% ipython --no-banner

In [1]: import numpy as np

In [2]: import numpy.linalg as la

In [3]: np.set_printoptions(suppress=True, linewidth=100)

In [4]: tidy = lambda a: np.round(a, 2) + 0

In [5]: M = np.loadtxt("sample5.csv", delimiter=",")

In [6]: print(tidy(M))
[[-0.59 -0.58  0.36 -0.04  0.32 -0.06 -0.1   0.02  0.26]
 [ 0.28 -0.11 -0.06 -0.08  0.56  0.34  0.67 -0.02  0.12]
 [ 0.03  0.06 -0.36 -0.07  0.24  0.47 -0.52  0.5   0.25]
 [ 0.   -0.59 -0.26 -0.34 -0.48  0.38  0.09 -0.05 -0.29]
 [-0.17  0.02 -0.58  0.03  0.11 -0.04 -0.12 -0.71  0.32]
 [ 0.08  0.01  0.12 -0.19  0.49  0.07 -0.38 -0.29 -0.69]
 [ 0.    0.    0.3   0.67 -0.14  0.6  -0.08 -0.27 -0.02]
 [-0.17  0.44  0.39 -0.61 -0.15  0.36  0.01 -0.22  0.24]
 [ 0.71 -0.33  0.28 -0.12 -0.04 -0.13 -0.31 -0.19  0.38]]

In [7]: # keeps lengths

In [8]: print(tidy(M @ M.T))
[[1. 0. 0. 0. 0. 0. 0. 0. 0.]
 [0. 1. 0. 0. 0. 0. 0. 0. 0.]
 [0. 0. 1. 0. 0. 0. 0. 0. 0.]
 [0. 0. 0. 1. 0. 0. 0. 0. 0.]
 [0. 0. 0. 0. 1. 0. 0. 0. 0.]
 [0. 0. 0. 0. 0. 1. 0. 0. 0.]
 [0. 0. 0. 0. 0. 0. 1. 0. 0.]
 [0. 0. 0. 0. 0. 0. 0. 1. 0.]
 [0. 0. 0. 0. 0. 0. 0. 0. 1.]]

In [9]: def softmax(z):
   ...:     e = np.exp(z - z.max(axis=-1, keepdims=True))
   ...:     return e / e.sum(axis=-1, keepdims=True)
   ...: 

In [10]: print(tidy(softmax(M[7])))
[0.09 0.16 0.15 0.06 0.09 0.15 0.1  0.08 0.13]

In [11]: S = M @ M.T / np.sqrt(9)

In [12]: print(softmax(S).round(6).argmax(axis=1))
[0 1 2 3 4 5 6 7 8]

In [13]: print(tidy(softmax(S)))
[[0.15 0.11 0.11 0.11 0.11 0.11 0.11 0.11 0.11]
 [0.11 0.15 0.11 0.11 0.11 0.11 0.11 0.11 0.11]
 [0.11 0.11 0.15 0.11 0.11 0.11 0.11 0.11 0.11]
 [0.11 0.11 0.11 0.15 0.11 0.11 0.11 0.11 0.11]
 [0.11 0.11 0.11 0.11 0.15 0.11 0.11 0.11 0.11]
 [0.11 0.11 0.11 0.11 0.11 0.15 0.11 0.11 0.11]
 [0.11 0.11 0.11 0.11 0.11 0.11 0.15 0.11 0.11]
 [0.11 0.11 0.11 0.11 0.11 0.11 0.11 0.15 0.11]
 [0.11 0.11 0.11 0.11 0.11 0.11 0.11 0.11 0.15]]

In [14]: print(tidy((M + M.T) / 2))
[[-0.59 -0.15  0.19 -0.02  0.07  0.01 -0.05 -0.08  0.48]
 [-0.15 -0.11  0.   -0.34  0.29  0.18  0.34  0.21 -0.11]
 [ 0.19  0.   -0.36 -0.17 -0.17  0.29 -0.11  0.44  0.27]
 [-0.02 -0.34 -0.17 -0.34 -0.23  0.09  0.38 -0.33 -0.2 ]
 [ 0.07  0.29 -0.17 -0.23  0.11  0.23 -0.13 -0.43  0.14]
 [ 0.01  0.18  0.29  0.09  0.23  0.07  0.11  0.03 -0.41]
 [-0.05  0.34 -0.11  0.38 -0.13  0.11 -0.08 -0.13 -0.17]
 [-0.08  0.21  0.44 -0.33 -0.43  0.03 -0.13 -0.22  0.03]
 [ 0.48 -0.11  0.27 -0.2   0.14 -0.41 -0.17  0.03  0.38]]

In [15]: print(tidy(la.matrix_power(M, 2)))
[[ 0.32  0.38 -0.43 -0.03 -0.4  -0.11 -0.61 -0.06  0.13]
 [-0.18 -0.14  0.1   0.43  0.18  0.27 -0.37 -0.71  0.04]
 [ 0.08  0.14  0.18 -0.72  0.23 -0.32 -0.03 -0.51 -0.09]
 [-0.25  0.32  0.47  0.23 -0.09 -0.33 -0.29  0.17 -0.57]
 [ 0.41 -0.37 -0.15  0.36 -0.09 -0.63  0.23 -0.22 -0.18]
 [-0.56  0.18 -0.66  0.06  0.36 -0.27  0.08 -0.01 -0.11]
 [ 0.12 -0.49 -0.27 -0.26  0.08  0.31 -0.29  0.12 -0.64]
 [ 0.5   0.25  0.04  0.19  0.76  0.04 -0.14  0.22  0.02]
 [-0.22 -0.5   0.15 -0.1   0.15 -0.38 -0.49  0.29  0.43]]

In [16]: print(tidy(la.det(M)))
1.0

In [17]: print(np.allclose(M @ M.T, M.T @ M))
True

In [18]: print(tidy(np.trace(M)))
-1.16

In [19]: E = np.array([[1, 2, 0, 3, 0, 2],
    ...:     [4, 4, 3, 3, 0, 4],
    ...:     [5, 4, 6, 6, 2, 5],
    ...:     [5, 7, 8, 6, 3, 8],
    ...:     [5, 7, 9, 8, 3, 11],
    ...:     [8, 10, 9, 9, 3, 13],
    ...:     [8, 12, 9, 9, 3, 13],
    ...:     [10, 15, 9, 11, 6, 14],
    ...:     [11, 16, 9, 14, 9, 16],
    ...:     [11, 18, 10, 16, 11, 18]])

In [20]: x0 = np.array([-1, 1, 3, -3, 3, -2])

In [21]: target = E @ x0

In [22]: print(tidy(la.pinv(E) @ E))
[[1. 0. 0. 0. 0. 0.]
 [0. 1. 0. 0. 0. 0.]
 [0. 0. 1. 0. 0. 0.]
 [0. 0. 0. 1. 0. 0.]
 [0. 0. 0. 0. 1. 0.]
 [0. 0. 0. 0. 0. 1.]]

In [23]: rng = np.random.default_rng(36)

In [24]: target = target + 0.3 * rng.normal(size=10)

In [25]: print(tidy(target))
[-12.33  -8.09  -5.08   0.93  -7.66 -14.96 -12.89 -11.   -15.27 -13.95]

In [26]: b, *_ = la.lstsq(E, target)

In [27]: print(tidy(la.norm(target - E @ b)))
0.35

In [28]: print(tidy(E.T @ (target - E @ b)))
[0. 0. 0. 0. 0. 0.]

In [29]: print([round(float(la.norm(la.solve(E.T @ E + lam * np.eye(6), E.T @ target))), 2) for lam in (0, 1, 10, 100)])
[5.81, 5.03, 2.39, 0.6]

In [30]: u = np.array([-5, 3, 9])

In [31]: print(np.polyval(u, E[1]))
[-59 -59 -27 -27   9 -59]

In [32]: print(np.cross(E[1, :3], E[2, :3]))
[12 -9 -4]

In [33]: print(np.correlate(E[1], E[2], "full"))
[20 28 47 69 64 92 58 51 39 16 20]

In [34]: blk = np.stack([E, 4 * E, E[::-1]])

In [35]: print((blk @ E.T).shape)
(3, 10, 10)

In [36]: print(la.matrix_rank(blk))
[6 6 6]

In [37]: print(la.matrix_rank(blk.reshape(3, -1)))
2

In [38]: print(np.einsum("bij,cij->bc", blk, blk))
[[ 4870 19480  2924]
 [19480 77920 11696]
 [ 2924 11696  4870]]

In [39]: m1 = np.load("x.npy")

In [40]: print(tidy(m1))
[[ 1.    0.    0.  ]
 [ 0.    0.31 -0.95]
 [ 0.    0.95  0.31]]

In [41]: x0 = np.array([-1, -2, 2])

In [42]: print(tidy(m1 @ x0))
[-1.   -2.52 -1.28]

In [43]: print((m1 @ x0).argmax())
0

In [44]: print(tidy(m1 @ (2 * x0)))
[-2.   -5.04 -2.57]

In [45]: print(np.sign((m1 @ x0).round(6)))
[-1. -1. -1.]

In [46]: print(tidy(np.einsum("ij,j->i", m1, x0)))
[-1.   -2.52 -1.28]

In [47]: print(tidy(m1 @ np.eye(3)[2]))
[ 0.   -0.95  0.31]

In [48]: print(tidy(softmax(m1[1] + -2)))
[0.36 0.5  0.14]

In [49]: print(softmax(m1).sum(axis=1))
[1. 1. 1.]

In [50]: S = m1 @ m1.T / np.sqrt(3)

In [51]: print(softmax(S).round(6).argmax(axis=1))
[0 1 2]

In [52]: u, v = m1[2], m1[0]

In [53]: print(tidy(u @ u))
1.0

In [54]: pr = (u @ v) / (u @ u) * u

In [55]: print(v - pr)
[1. 0. 0.]

In [56]: print(tidy(m1 @ m1.T))
[[1. 0. 0.]
 [0. 1. 0.]
 [0. 0. 1.]]

In [57]: print(tidy(la.svd(m1, compute_uv=False)))
[1. 1. 1.]

In [58]: print(tidy(la.pinv(m1)))
[[ 1.    0.    0.  ]
 [ 0.    0.31  0.95]
 [ 0.   -0.95  0.31]]

In [59]: F = np.load("data.npy")

In [60]: print(F)
[[ 0.91 -3.25 -2.97 -0.71  3.36  2.94 -7.71]
 [ 1.68 -0.85  8.63  0.73  1.15  4.39  0.95]
 [ 0.13  1.86 -5.64  1.5  -0.55 -3.43 -7.1 ]
 [-0.08 -6.33  3.97 -0.9   2.61 -5.98 -0.84]
 [ 2.32 -0.59 -5.76  6.84  2.37 -2.   -2.17]
 [-1.76  7.62 -0.81  0.46 -5.78  2.12  0.38]
 [ 6.03 -2.41  1.33 -0.42 -0.99 -2.91 -6.81]
 [-5.94  5.23  0.29  1.79 -3.77 -3.02  3.28]
 [ 1.68  0.22 -2.84  2.04 -6.39 -5.96  2.92]
 [ 2.42  1.33  5.87  1.85  6.91 -2.1   1.54]
 [-4.05 -1.22  0.23  5.53 -2.93 -2.91  5.87]
 [-0.72 -2.65  3.73 -0.13  8.38  0.74  2.79]
 [ 1.08 -1.19  8.51  2.89 -1.7  -3.71 -0.04]
 [ 6.27  3.96  0.55  2.97 -1.63 -5.75  0.47]
 [-2.71  1.26  1.61  1.38 -3.31  5.22  6.95]
 [-3.81 -1.55  4.83  5.09 -3.88 -1.   -4.22]
 [-0.63  1.39 -3.85  0.96  8.28  2.65  2.53]
 [ 4.44 -6.41  4.94 -0.02  2.52  2.87 -0.53]
 [ 2.69  1.57 -5.55  0.61 -7.36  0.08 -2.25]
 [ 4.15  0.29  0.95 -4.27  6.87 -3.42 -2.15]
 [ 4.02 -0.83 -1.22 -0.24 -4.7   5.61  5.29]
 [-5.17  0.11  0.74  3.66  6.65 -2.88 -2.6 ]
 [-2.4  -4.78  5.85  2.84  0.08 -5.33 -0.84]
 [-1.58  4.73  1.68 -1.59 -5.47 -3.2   5.45]
 [-4.22  3.21  3.57 -5.94 -0.9  -4.39 -1.97]
 [ 0.87 -1.56  7.58  1.95 -1.67 -0.17 -5.72]
 [-4.68  5.4  -1.91  1.67 -0.36 -1.23 -6.39]
 [ 6.22 -1.59  0.67  0.43 -1.59 -5.39  5.15]
 [-6.97 -2.78 -0.91  4.73 -3.33 -3.06  0.24]
 [-5.94 -1.2  -2.17 -1.98 -4.18 -0.25  6.09]]

In [61]: A2 = np.c_[F[:, :6] @ np.array([[2, 1, 3, 0, -3, -2],
    ...:     [-3, 1, 2, -1, 1, -3],
    ...:     [-3, -3, -2, 1, 0, 0],
    ...:     [-2, 0, -2, 1, 2, -3],
    ...:     [0, -1, 3, -2, -1, -3],
    ...:     [3, 2, 2, 2, -1, 0]]), np.array([0, 2, 0, 0, 0, 3, 3, 1, 0, 2, 1, 0, 0, 3, 0, 0, 0, 3, 0, 3, 2, 1, 1, 0, 2, 0, 0, 0, 2, 1])]

In [62]: print(tidy(A2))
[[ 30.72   9.09  19.55  -1.27 -13.7   -0.02   0.  ]
 [ -8.27 -17.43  -3.15  16.69  -9.97  -6.45   2.  ]
 [ -1.69  12.6    3.88 -11.76   8.45  -8.69   0.  ]
 [ -9.22 -32.89 -23.17  -7.78  -4.52  14.02   0.  ]
 [  4.01  12.64   6.73  -7.07   5.76 -30.5    0.  ]
 [-18.51  18.31  -2.44   7.83  17.48  -3.38   3.  ]
 [  7.41  -5.2    2.66  -0.52 -17.44  -0.6    3.  ]
 [-41.08  -3.85 -28.87  -1.65  33.42   2.13   1.  ]
 [-10.74   4.89 -24.01  -0.16  11.61   9.03   0.  ]
 [-26.76 -24.97  11.01 -11.63  -7.04 -35.11   2.  ]
 [-24.92  -8.85 -40.72   7.02  27.83   3.96   1.  ]
 [ -2.2  -21.46  11.96  -9.03  -9.87 -15.36   0.  ]
 [-36.71 -31.36 -34.46   8.57   6.76  -2.16   0.  ]
 [-24.18  -1.29   3.3   -8.68  -1.53 -28.44   3.  ]
 [ -1.13   7.47 -11.08  18.79  10.24   7.43   0.  ]
 [-30.64 -17.97 -48.01  17.23  24.94   8.64   0.  ]
 [ 12.15   9.33  36.81 -15.54  -5.73 -30.63   0.  ]
 [ 21.94 -13.57   3.96  12.03 -25.16   2.85   3.  ]
 [ 16.34  28.43  -0.83   8.37   2.    10.16   0.  ]
 [  2.86 -12.12  33.44 -24.19 -24.15 -16.97   3.  ]
 [ 31.5   22.77  10.44  19.99 -14.28   9.27   2.  ]
 [-28.85 -19.69  -9.9  -14.77  19.17 -20.92   1.  ]
 [-29.68 -35.47 -44.56   2.65  13.35  10.38   1.  ]
 [-28.81  -2.82 -18.27  -0.1   14.96  10.15   0.  ]
 [-30.07 -19.6  -12.98 -12.56   9.28  19.33   2.  ]
 [-20.73 -22.1  -24.92  14.09   1.57   2.1    0.  ]
 [-26.86   4.35  -6.3   -7.38  24.37 -10.77   0.  ]
 [ -1.83  -6.57  -2.27  -4.91 -12.41  -4.19   0.  ]
 [-21.51  -9.81 -50.22   7.14  33.98  18.08   2.  ]
 [  1.44   3.05 -24.96   4.91  17.09  33.96   1.  ]]

In [63]: print(la.matrix_rank(np.c_[F, A2]))
8

In [64]: print(la.matrix_rank(A2))
7

In [65]: print(tidy(la.norm(A2 - F @ la.lstsq(F, A2)[0], axis=0)))
[0.   0.   0.   0.   0.   0.   7.54]

In [66]: print(tidy(la.norm(la.qr(F)[0].T @ A2, axis=0) ** 2 / ((A2 ** 2).sum(axis=0) + 1e-12)))
[1.   1.   1.   1.   1.   1.   0.19]
